>>> import numpy as np
>>> np.set_printoptions(precision=1, suppress=True, linewidth=100, floatmode="fixed")
>>> tidy = lambda a: np.round(a, 1) + 0
>>> F = np.load("x.npy")
>>> print(F)
[[ 1 -1  1 -1]
 [ 1  0  0  0]
 [ 1  1  1  1]
 [ 1  2  4  8]]
>>> # row 3 dominates
>>> vec = np.array([5, 3, 1, 4])
>>> print(np.einsum("ij,j->i", F, vec))
[-1  5 13 47]
>>> print(F @ np.eye(4)[0])
[1.0 1.0 1.0 1.0]
>>> print((F @ vec).argmax())
3
>>> u = np.array([2, 0, 3])
>>> rng = np.random.default_rng(23887)
>>> X = np.outer(rng.normal(size=13), u) + 0.3 * rng.normal(size=(13, 3))
>>> print(tidy(X))
[[ 0.2 -0.1  1.1]
 [-3.9  0.6 -5.5]
 [-1.3  0.1 -1.9]
 [ 1.3  0.1  2.1]
 [ 3.2  0.1  5.4]
 [-3.4 -0.3 -4.7]
 [-2.3  0.7 -3.8]
 [-0.1  0.2 -0.2]
 [-1.3  0.0 -1.3]
 [ 1.0 -0.1  0.9]
 [ 0.7 -0.4  1.2]
 [ 0.2  0.1  0.8]
 [-2.4 -0.2 -4.2]]
>>> Y = np.array([[0, 1], [1, 3], [2, 2]])
>>> print(tidy(np.einsum("ij,ij->i", X, X)))
[ 1.3 46.2  5.3  6.1 39.2 33.9 20.1  0.1  3.4  1.8  1.9  0.8 23.9]
>>> Y @ X
Traceback (most recent call last):
  File "<python-input-16>", line 1, in <module>
    Y @ X
    ~~^~~
ValueError: matmul: Input operand 1 has a mismatch in its core dimension 0, with gufunc signature (n?,k),(k,m?)->(n?,m?) (size 13 is different from 2)
>>> print(tidy(np.einsum("ij->j", X)))
[ -8.2   0.7 -10.2]
>>> print(np.linalg.matrix_rank(X @ Y))
2
>>> C2 = np.cov(X, rowvar=False)
>>> print(tidy(np.corrcoef(X[:, 1], X[:, 0])[0, 1]))
-0.3
>>> print(tidy(C2))
[[ 4.2 -0.2  6.4]
 [-0.2  0.1 -0.3]
 [ 6.4 -0.3  9.9]]
>>> print(tidy(np.polyfit(X[:, 1], X[:, 0], 1)))
[-1.8 -0.5]
>>> print(tidy(np.median(X, axis=0)))
[-0.1  0.1 -0.2]
>>> print(tidy(np.linalg.eigvalsh(C2)[::-1]))
[14.1  0.1  0.1]
>>> print(tidy(X.std(axis=0)))
[2.0 0.3 3.0]
>>> Y = X / np.sqrt((X ** 2).mean(axis=1, keepdims=True))
>>> print(tidy(np.linalg.norm(Y, axis=1)))
[1.7 1.7 1.7 1.7 1.7 1.7 1.7 1.7 1.7 1.7 1.7 1.7 1.7]
>>> print(np.linalg.matrix_rank(X - X.mean(axis=1, keepdims=True)))
2
>>> W0 = np.load("layer0.npy")
>>> print(W0)
[[0 1 0]
 [0 0 3]
 [0 0 0]]
>>> print(W0.T @ W0)
[[0 0 0]
 [0 1 0]
 [0 0 9]]
>>> print(np.linalg.matrix_rank(W0, rtol=0.1))
2
>>> mat = np.loadtxt("run2.csv", delimiter=",")
>>> print(mat)
[[0.0 1.0 0.0]
 [0.0 0.0 1.0]
 [1.0 0.0 0.0]]
>>> # orthonormal columns
>>> vec = np.array([3, -3, 3])
>>> print(3 - np.linalg.matrix_rank(mat - np.eye(3), tol=1e-8))
1
>>> print(tidy(np.linalg.det(mat)))
1.0
>>> J = np.array([[2, 1, -3, 1], [3, 1, 3, 2], [3, 1, 3, 2]])
>>> print(J)
[[ 2  1 -3  1]
 [ 3  1  3  2]
 [ 3  1  3  2]]
>>> # row 2 repeats row 1
>>> rk = np.linalg.matrix_rank(J)
>>> print(rk)
2
>>> null = np.linalg.svd(J)[2][rk:].T
>>> print(tidy(J @ null))
[[0.0 0.0]
 [0.0 0.0]
 [0.0 0.0]]
>>> print([int(np.linalg.matrix_rank(np.delete(J, i, axis=0))) for i in range(3)])
[1, 2, 2]
>>> print(null.shape)
(4, 2)
>>> print([int(np.linalg.matrix_rank(J[:, :j + 1])) for j in range(4)])
[1, 2, 2, 2]
>>> M = np.loadtxt("block2.csv", delimiter=",")
>>> print(M)
[[1.0 2.0 1.0 2.0]
 [1.0 2.0 1.0 2.0]
 [1.0 2.0 1.0 2.0]
 [1.0 2.0 1.0 2.0]]
>>> # row 1 repeats row 0
>>> Y = mat / np.sqrt((mat ** 2).mean(axis=1, keepdims=True))
>>> print(tidy(Y[2]))
[1.7 0.0 0.0]
>>> print(np.linalg.matrix_rank(mat - mat.mean(axis=1, keepdims=True)))
2
>>> lab = rng.permutation(4)
>>> print(lab)
[2 3 0 1]
>>> Y = M[lab][:, lab]
>>> print(Y)
[[1.0 2.0 1.0 2.0]
 [1.0 2.0 1.0 2.0]
 [1.0 2.0 1.0 2.0]
 [1.0 2.0 1.0 2.0]]
>>> print(np.trace(Y))
6.0
>>> print(np.diag(Y))
[1.0 2.0 1.0 2.0]
>>> print(np.unique(M.round(6), axis=0).shape)
(1, 4)
>>> print(np.allclose(M[:-1].T @ np.linalg.lstsq(M[:-1].T, M[-1])[0], M[-1]))
True
>>> print(np.linalg.lstsq(M[:-1].T, M[-1])[2])
1
>>> feats = np.load("sample1.npy")
>>> print(feats)
[[ 0.5  0.1 -2.8 -0.9]
 [ 0.8 -1.1  0.0 -0.8]
 [ 0.0  1.5  0.6  1.5]
 [ 0.9  0.7 -3.0 -1.1]]
>>> u = np.array([0, 1, 0, 2])
>>> Y = feats + np.outer(u, np.eye(4)[2])
>>> print(tidy(np.linalg.det(Y) / np.linalg.det(feats)), tidy(1 + np.linalg.solve(feats, u)[2]))
2.1 2.1
>>> print(np.linalg.matrix_rank(np.linalg.inv(Y) - np.linalg.inv(feats), tol=1e-8))
1
